$ ipython --no-banner

In [1]: import numpy as np

In [2]: import numpy.linalg as la

In [3]: np.set_printoptions(precision=2, suppress=True, linewidth=140, legacy="1.25")

In [4]: tidy = lambda a: np.round(a, 2) + 0

In [5]: M = np.load("data.npy")

In [6]: M
Out[6]: 
array([[ 0,  2,  8],
       [-2,  0, -9],
       [-8,  9,  0]])

In [7]: # looks like rank 2

In [8]: Uu, sigma, Vt = la.svd(M, full_matrices=False)

In [9]: tidy(Uu.T @ Uu)
Out[9]: 
array([[1., 0., 0.],
       [0., 1., 0.],
       [0., 0., 1.]])

In [10]: tidy(sigma)
Out[10]: array([12.21, 12.21,  0.  ])

In [11]: np.allclose(Uu * sigma @ Vt, M)
Out[11]: True

In [12]: tidy(np.sqrt((sigma ** 2).sum())), tidy(la.norm(M))
Out[12]: (17.26, 17.26)

In [13]: np.cumsum(sigma ** 2) / np.sum(sigma ** 2)
Out[13]: array([0.5, 1. , 1. ])

In [14]: (sigma > 1e-8).sum()
Out[14]: 2

In [15]: M2 = np.array([[3, 2], [1, 0], [0, -2]])

In [16]: np.einsum("ik,kj->ji", M, M2)
Out[16]: 
array([[  2,  -6, -15],
       [-16,  14, -16]])

In [17]: M2.T @ M.T
Out[17]: 
array([[  2,  -6, -15],
       [-16,  14, -16]])

In [18]: np.vstack([M, M2.T]).shape
Out[18]: (5, 3)

In [19]: M @ M2
Out[19]: 
array([[  2, -16],
       [ -6,  14],
       [-15, -16]])

In [20]: la.matrix_rank(np.vstack([M, M2.T]))
Out[20]: 3

In [21]: np.einsum("ij->j", M)
Out[21]: array([-10,  11,  -1])

In [22]: Uu, sigma, Vt = la.svd(M)

In [23]: V = Vt[:(sigma > 1e-8).sum()]

In [24]: rng = np.random.default_rng(51247)

In [25]: x0 = M[1] + -3 * M[2] + rng.integers(2) * np.eye(3)[0]

In [26]: x0
Out[26]: array([ 22., -27.,  -9.])

In [27]: la.matrix_rank(np.vstack([M, x0]))
Out[27]: 2

In [28]: F = (rng.random((3, 3)) < 0.3) + np.eye(3)

In [29]: F /= F.sum(axis=1, keepdims=True)

In [30]: tidy(F)
Out[30]: 
array([[0.67, 0.  , 0.33],
       [0.  , 1.  , 0.  ],
       [0.5 , 0.  , 0.5 ]])

In [31]: # 2 groups of indices that never mix

In [32]: M2 = F / np.sqrt((F ** 2).mean(axis=1, keepdims=True))

In [33]: la.matrix_rank(M2) == la.matrix_rank(F)
Out[33]: True

In [34]: la.matrix_rank(F - F.mean(axis=1, keepdims=True))
Out[34]: 2

In [35]: tidy(F - F.mean(axis=1, keepdims=True))
Out[35]: 
array([[ 0.33, -0.33,  0.  ],
       [-0.33,  0.67, -0.33],
       [ 0.17, -0.33,  0.17]])

In [36]: tidy(la.norm(M2, axis=1))
Out[36]: array([1.73, 1.73, 1.73])

In [37]: M2 = np.array([[7, 6, -1], [-9, 4, -8], [4, 6, -9]])

In [38]: tidy(np.einsum("ik,kj->ij", F, M2))
Out[38]: 
array([[ 6.  ,  6.  , -3.67],
       [-9.  ,  4.  , -8.  ],
       [ 5.5 ,  6.  , -5.  ]])

In [39]: la.matrix_rank(F @ M2)
Out[39]: 3

In [40]: tidy(np.einsum("ik,kj->ji", F, M2))
Out[40]: 
array([[ 6.  , -9.  ,  5.5 ],
       [ 6.  ,  4.  ,  6.  ],
       [-3.67, -8.  , -5.  ]])

In [41]: hat = np.triu(np.array([[2, -2, 0], [0, 0, 1], [-1, 1, 0]]), 1) + np.eye(3)

In [42]: M2 = hat @ F @ la.inv(hat)

In [43]: tidy(M2)
Out[43]: 
array([[ 0.67, -0.67,  1.  ],
       [ 0.5 ,  2.  , -1.5 ],
       [ 0.5 ,  1.  , -0.5 ]])

In [44]: tidy(la.det(M2))
Out[44]: 0.17

In [45]: tidy(np.trace(M2)), tidy(np.trace(F))
Out[45]: (2.17, 2.17)

In [46]: labels = rng.permutation(3)

In [47]: labels
Out[47]: array([2, 1, 0])

In [48]: M2 = F[labels][:, labels]

In [49]: np.allclose(M2, F)
Out[49]: False

In [50]: tidy(M2)
Out[50]: 
array([[0.5 , 0.  , 0.5 ],
       [0.  , 1.  , 0.  ],
       [0.33, 0.  , 0.67]])

In [51]: tidy(np.sort(np.abs(la.eigvals(M2))))
Out[51]: array([0.17, 1.  , 1.  ])

In [52]: tidy(np.diag(M2))
Out[52]: array([0.5 , 1.  , 0.67])

In [53]: x0 = np.array([1, 5, 1])

In [54]: y = F @ x0

In [55]: y
Out[55]: array([1., 5., 1.])

In [56]: tidy(la.solve(F.T, F[1]))
Out[56]: array([0., 1., 0.])

In [57]: tidy(la.solve(F, y + F[:, 0]))
Out[57]: array([2., 5., 1.])

In [58]: tidy(la.solve(F, F[:, 1]))
Out[58]: array([0., 1., 0.])

In [59]: tidy(la.solve(F, 5 * y))
Out[59]: array([ 5., 25.,  5.])

In [60]: arr = np.load("arr.npy")

In [61]: arr
Out[61]: 
array([[0, 0, 2, 0],
       [0, 0, 0, 0],
       [0, 0, 0, 2],
       [0, 2, 0, 0]])

In [62]: # rank 3

In [63]: Uu, sigma, Vt = la.svd(arr)

In [64]: V = Vt[:(sigma > 1e-8).sum()]

In [65]: x0 = arr[0] + 2 * arr[1] + rng.integers(2) * np.eye(4)[3]

In [66]: x0
Out[66]: array([0., 0., 2., 0.])

In [67]: V.T @ V
Out[67]: 
array([[0., 0., 0., 0.],
       [0., 1., 0., 0.],
       [0., 0., 1., 0.],
       [0., 0., 0., 1.]])

In [68]: tidy(la.norm(x0 - V.T @ V @ x0))
Out[68]: 0.0

In [69]: tidy(np.trace(la.pinv(arr) @ arr))
Out[69]: 3.0

In [70]: np.allclose(arr[:-1].T @ la.lstsq(arr[:-1].T, arr[-1])[0], arr[-1])
Out[70]: False

In [71]: np.unique(arr.round(6), axis=0).shape
Out[71]: (4, 4)

In [72]: tidy(arr @ la.pinv(arr) @ arr)
Out[72]: 
array([[0., 0., 2., 0.],
       [0., 0., 0., 0.],
       [0., 0., 0., 2.],
       [0., 2., 0., 0.]])

In [73]: Uu, sigma, Vt = la.svd(arr)

In [74]: np.argmax(sigma[:-1] / (sigma[1:] + 1e-6)) + 1
Out[74]: 3

In [75]: sigma
Out[75]: array([ 2.,  2.,  2., -0.])

In [76]: M2 = Uu[:, :3] @ np.diag(sigma[:3]) @ Vt[:3]

In [77]: la.matrix_rank(arr, rtol=0.05)
Out[77]: 3

In [78]: tidy(la.norm(arr - M2, 2)), sigma[3]
Out[78]: (0.0, -0.0)

In [79]: tidy(la.norm(arr - M2) / la.norm(arr))
Out[79]: 0.0

In [80]: def softmax(z):
    ...:     e = np.exp(z - z.max(axis=-1, keepdims=True))
    ...:     return e / e.sum(axis=-1, keepdims=True)
    ...: 

In [81]: tidy(softmax(arr).sum(axis=1))
Out[81]: array([1., 1., 1., 1.])

In [82]: tidy(softmax(10 * arr[3]))
Out[82]: array([0., 1., 0., 0.])

In [83]: att = arr @ arr.T / np.sqrt(4)

In [84]: tidy(softmax(att))
Out[84]: 
array([[0.71, 0.1 , 0.1 , 0.1 ],
       [0.25, 0.25, 0.25, 0.25],
       [0.1 , 0.1 , 0.71, 0.1 ],
       [0.1 , 0.1 , 0.1 , 0.71]])

In [85]: softmax(att).round(6).argmax(axis=1)
Out[85]: array([0, 0, 2, 3])

In [86]: hat = np.triu(np.array([[2, -1, -2, 0], [-1, -1, -2, -1], [-1, 0, 0, 1], [-2, -2, 1, -2]]), 1) + np.eye(4)

In [87]: M2 = hat @ arr @ la.inv(hat)

In [88]: M2
Out[88]: 
array([[ 0.,  0.,  2., -6.],
       [ 0., -2., -4., -2.],
       [ 0.,  2.,  4.,  0.],
       [ 0.,  2.,  4., -2.]])

In [89]: np.trace(M2), np.trace(arr)
Out[89]: (0.0, 0)

In [90]: tidy(np.poly(M2))
Out[90]: array([1., 0., 0., 0., 0.])

In [91]: m1 = np.load("run10.npy")

In [92]: m1
Out[92]: 
array([[13,  3, 15,  2],
       [ 3, 18,  0, -3],
       [15,  0, 18,  3],
       [ 2, -3,  3,  1]])

In [93]: # looks like rank 2

In [94]: Uu, sigma, Vt = la.svd(m1)

In [95]: np.argmax(sigma[:-1] / (sigma[1:] + 1e-6)) + 1
Out[95]: 2

In [96]: M2 = Uu[:, :2] @ np.diag(sigma[:2]) @ Vt[:2]

In [97]: tidy(la.norm(m1 - M2) / la.norm(m1))
Out[97]: 0.0

In [98]: tidy(la.norm(m1 - M2, 2)), tidy(sigma[2])
Out[98]: (0.0, 0.0)

In [99]: tidy(M2)
Out[99]: 
array([[13.,  3., 15.,  2.],
       [ 3., 18.,  0., -3.],
       [15.,  0., 18.,  3.],
       [ 2., -3.,  3.,  1.]])

In [100]: la.matrix_rank(m1, rtol=0.05)
Out[100]: 2

In [101]: la.matrix_rank(M2)
Out[101]: 2

In [102]: m1.mean(axis=0)
Out[102]: array([8.25, 4.5 , 9.  , 0.75])

In [103]: tidy(la.norm(m1))
Out[103]: 36.47

In [104]: tidy(la.svd(m1, compute_uv=False))
Out[104]: array([31.32, 18.68,  0.  ,  0.  ])

In [105]: np.count_nonzero(m1)
Out[105]: 14

In [106]: m1[:, 4]
IndexError: index 4 is out of bounds for axis 1 with size 4


In [107]: m1 - m1[0]
Out[107]: 
array([[  0,   0,   0,   0],
       [-10,  15, -15,  -5],
       [  2,  -3,   3,   1],
       [-11,  -6, -12,  -1]])

In [108]: m1.sum(axis=0)
Out[108]: array([33, 18, 36,  3])

In [109]: rk = la.matrix_rank(m1)

In [110]: rk
Out[110]: 2

In [111]: N = la.svd(m1)[2][rk:].T

In [112]: N.shape
Out[112]: (4, 2)

In [113]: tidy(N @ N.T)
Out[113]: 
array([[ 0.58, -0.11, -0.48, -0.06],
       [-0.11,  0.05,  0.06,  0.17],
       [-0.48,  0.06,  0.42, -0.11],
       [-0.06,  0.17, -0.11,  0.95]])

In [114]: Uu, sigma, Vt = la.svd(m1)

In [115]: V = Vt[:(sigma > 1e-8).sum()]

In [116]: x0 = m1[2] + -3 * m1[3] + rng.integers(2) * np.eye(4)[0]

In [117]: x0
Out[117]: array([10.,  9.,  9.,  0.])

In [118]: tidy(la.norm(x0 - V.T @ V @ x0))
Out[118]: 0.76

In [119]: np.allclose(V.T @ V @ x0, x0)
Out[119]: False

In [120]: A = np.eye(2, dtype=int)[rng.permutation(2)]

In [121]: A
Out[121]: 
array([[0, 1],
       [1, 0]])

In [122]: # keeps lengths

In [123]: tidy(la.norm(arr, 2) / la.norm(arr))
Out[123]: 0.58

In [124]: [round(float(x), 2) for x in la.svd(arr, compute_uv=False)[:3]]
Out[124]: [2.0, 2.0, 2.0]

In [125]: la.cond(arr) > 100
Out[125]: True

In [126]: evals, V = la.eigh(A)

In [127]: x0 = np.array([4, 8])

In [128]: tidy(V * np.maximum(evals, 0) @ V.T)
Out[128]: 
array([[0.5, 0.5],
       [0.5, 0.5]])

In [129]: x0 @ A @ x0
Out[129]: 64

In [130]: np.abs(A).sum(axis=1).max(), np.abs(evals).max()
Out[130]: (1, 1.0)

In [131]: tidy(V * np.abs(evals) @ V.T)
Out[131]: 
array([[1., 0.],
       [0., 1.]])

In [132]: tidy(la.eigvalsh(A[1:, 1:]))
Out[132]: array([0.])

In [133]: (np.sign(V[:, -1].round(6)) == np.sign(V[0, -1].round(6))).astype(int)
Out[133]: array([1, 1])

In [134]: x0 @ A @ x0 / (x0 @ x0), evals[0], evals[-1]
Out[134]: (0.8, -1.0, 1.0)

In [135]: x0 = np.array([2, 1])

In [136]: 2 - la.matrix_rank(A - np.eye(2), tol=1e-8)
Out[136]: 1

In [137]: tidy(np.abs(la.eigvals(A)))
Out[137]: array([1., 1.])

In [138]: tidy(np.sort(np.abs(np.degrees(np.angle(la.eigvals(A))))))
Out[138]: array([  0., 180.])

In [139]: [p for p in range(1, 25) if np.allclose(la.matrix_power(A, p), np.eye(2))]
Out[139]: [2, 4, 6, 8, 10, 12, 14, 16, 18, 20, 22, 24]

In [140]: K = np.array([[2, -3, 3], [3, 2, -3], [-3, 3, 2]])

In [141]: x0 = np.array([-5, 4, 2])

In [142]: a = np.maximum(K @ x0, 0)

In [143]: np.maximum(K @ (3 * x0), 0)
Out[143]: array([ 0,  0, 93])

In [144]: a
Out[144]: array([ 0,  0, 31])

In [145]: K.T @ a
Out[145]: array([-93,  93,  62])

In [146]: J = np.load("x.npy")

In [147]: J
Out[147]: 
array([[ 1.8 ,  0.7 , -3.99],
       [-0.8 ,  1.7 ,  1.42],
       [-0.9 , -0.6 ,  1.73],
       [ 0.6 ,  0.  , -1.08],
       [ 0.9 , -0.2 , -2.2 ],
       [ 2.1 ,  2.4 , -4.67],
       [ 0.2 , -0.6 , -0.31],
       [ 0.6 ,  1.6 , -0.77],
       [-0.5 ,  1.6 ,  0.74],
       [-0.2 , -0.1 ,  0.37]])

In [148]: D = la.norm(J[:, None] - J[None], axis=-1)

In [149]: la.matrix_rank(D ** 2)
Out[149]: 5

In [150]: np.unravel_index(D.round(6).argmax(), D.shape)
Out[150]: (2, 5)

In [151]: np.flatnonzero(D[0] < D.mean() / 2)
Out[151]: array([0])

In [152]: tidy(D[0])
Out[152]: array([0.  , 6.09, 6.46, 3.22, 2.2 , 1.86, 4.22, 3.55, 5.34, 4.86])

In [153]: D.shape
Out[153]: (10, 10)

In [154]: E = np.load("mat.npy")

In [155]: E
Out[155]: 
array([[ 0,  0, -1,  0],
       [ 0,  3,  0,  0],
       [ 0,  2, -3, -2],
       [ 1,  0,  2,  0]])

In [156]: M2 = np.array([[3, 6], [2, 3], [0, 3], [7, 7]])

In [157]: np.einsum("ij,ij->i", E, E)
Out[157]: array([ 1,  9, 17,  5])

In [158]: M2.T @ E.T
Out[158]: 
array([[  0,   6, -10,   3],
       [ -3,   9, -17,  12]])

In [159]: la.matrix_rank(np.vstack([E, M2.T]))
Out[159]: 4

In [160]: np.einsum("ik,kj->ij", E, M2)
Out[160]: 
array([[  0,  -3],
       [  6,   9],
       [-10, -17],
       [  3,  12]])

In [161]: labels = rng.permutation(4)

In [162]: M2 = E[:, labels] * rng.choice([-1, 1], 4)

In [163]: M2
Out[163]: 
array([[ 0,  0,  0,  1],
       [ 0,  0,  3,  0],
       [ 0,  2,  2,  3],
       [ 1,  0,  0, -2]])

In [164]: Uu, _, Vt = la.svd(E.T @ M2)

In [165]: tidy(la.lstsq(E, M2)[0])
Out[165]: 
array([[ 1.,  0.,  0.,  0.],
       [ 0.,  0.,  1.,  0.],
       [ 0.,  0.,  0., -1.],
       [ 0., -1.,  0.,  0.]])

In [166]: tidy(Uu @ Vt)
Out[166]: 
array([[ 1.,  0.,  0.,  0.],
       [ 0.,  0.,  1.,  0.],
       [ 0.,  0.,  0., -1.],
       [ 0., -1.,  0.,  0.]])

In [167]: labels
Out[167]: array([0, 3, 1, 2])

In [168]: Q, V = la.qr(E[:, :1])[0], la.qr(E[:, 1:])[0]

In [169]: sigma = la.svd(Q.T @ V, compute_uv=False)

In [170]: tidy(la.norm(Q @ Q.T - V @ V.T, 2))
Out[170]: 1.0

In [171]: tidy(np.degrees(np.arccos(sigma.clip(0, 1))))
Out[171]: array([26.57])
